% python3 -q
>>> import numpy as np
>>> np.set_printoptions(precision=1, suppress=True, linewidth=140, sign=" ")
>>> rnd = lambda a: np.round(a, 1) + 0
>>> F = np.maximum(np.array([[2],
...     [1],
...     [2],
...     [2],
...     [2],
...     [-2],
...     [-1],
...     [0],
...     [1],
...     [0],
...     [-2],
...     [-2],
...     [0],
...     [-1],
...     [-1],
...     [2],
...     [-2],
...     [-1],
...     [1],
...     [2],
...     [-2],
...     [0],
...     [-2],
...     [0]]) @ np.array([[3, 0, 3]]) + np.array([1, -1, -2]), 0)
>>> print(F)
[[ 7  0  4]
 [ 4  0  1]
 [ 7  0  4]
 [ 7  0  4]
 [ 7  0  4]
 [ 0  0  0]
 [ 0  0  0]
 [ 1  0  0]
 [ 4  0  1]
 [ 1  0  0]
 [ 0  0  0]
 [ 0  0  0]
 [ 1  0  0]
 [ 0  0  0]
 [ 0  0  0]
 [ 7  0  4]
 [ 0  0  0]
 [ 0  0  0]
 [ 4  0  1]
 [ 7  0  4]
 [ 0  0  0]
 [ 1  0  0]
 [ 0  0  0]
 [ 1  0  0]]
>>> print([round(float(x), 1) for x in np.linalg.svd(F, compute_uv=False)[:3]])
[21.0, 2.1, 0.0]
>>> print(np.linalg.cond(F) > 100)
True
>>> print(np.linalg.matrix_rank(F, rtol=0.1))
2
>>> left, sv, VT = np.linalg.svd(F)
>>> print(np.argmax(sv[:-1] / (sv[1:] + 1e-6)) + 1)
2
>>> other = left[:, :2] @ np.diag(sv[:2]) @ VT[:2]
>>> print(np.linalg.matrix_rank(F, rtol=0.05))
2
>>> m1 = np.loadtxt("w.csv", delimiter=",")
>>> print(m1)
[[ 1.  2.  0.]
 [ 1.  1.  0.]
 [ 0.  0.  2.]]
>>> theta = np.radians(60)
>>> r_ = np.eye(3)
>>> r_[1, 1] = r_[2, 2] = np.cos(theta)
>>> r_[1, 2], r_[2, 1] = -np.sin(theta), np.sin(theta)
>>> print(rnd(r_))
[[ 1.   0.   0. ]
 [ 0.   0.5 -0.9]
 [ 0.   0.9  0.5]]
>>> other = m1 @ r_.T
>>> print(rnd(other))
[[ 1.   1.   1.7]
 [ 1.   0.5  0.9]
 [ 0.  -1.7  1. ]]
>>> print(rnd(np.abs(other - m1).max(axis=0)))
[ 0.   1.7  1.7]
>>> print(rnd(np.linalg.det(r_)), np.trace(r_))
1.0 2.0
>>> w, V = np.linalg.eig(m1)
>>> print(rnd(np.sort(np.linalg.eigvals(m1.T))))
[-0.4  2.   2.4]
>>> print(rnd(w))
[ 2.4 -0.4  2. ]
>>> print(rnd(np.prod(w)))
-2.0
>>> print(rnd(np.sort(np.linalg.eigvals(m1 @ m1))))
[ 0.2  4.   5.8]
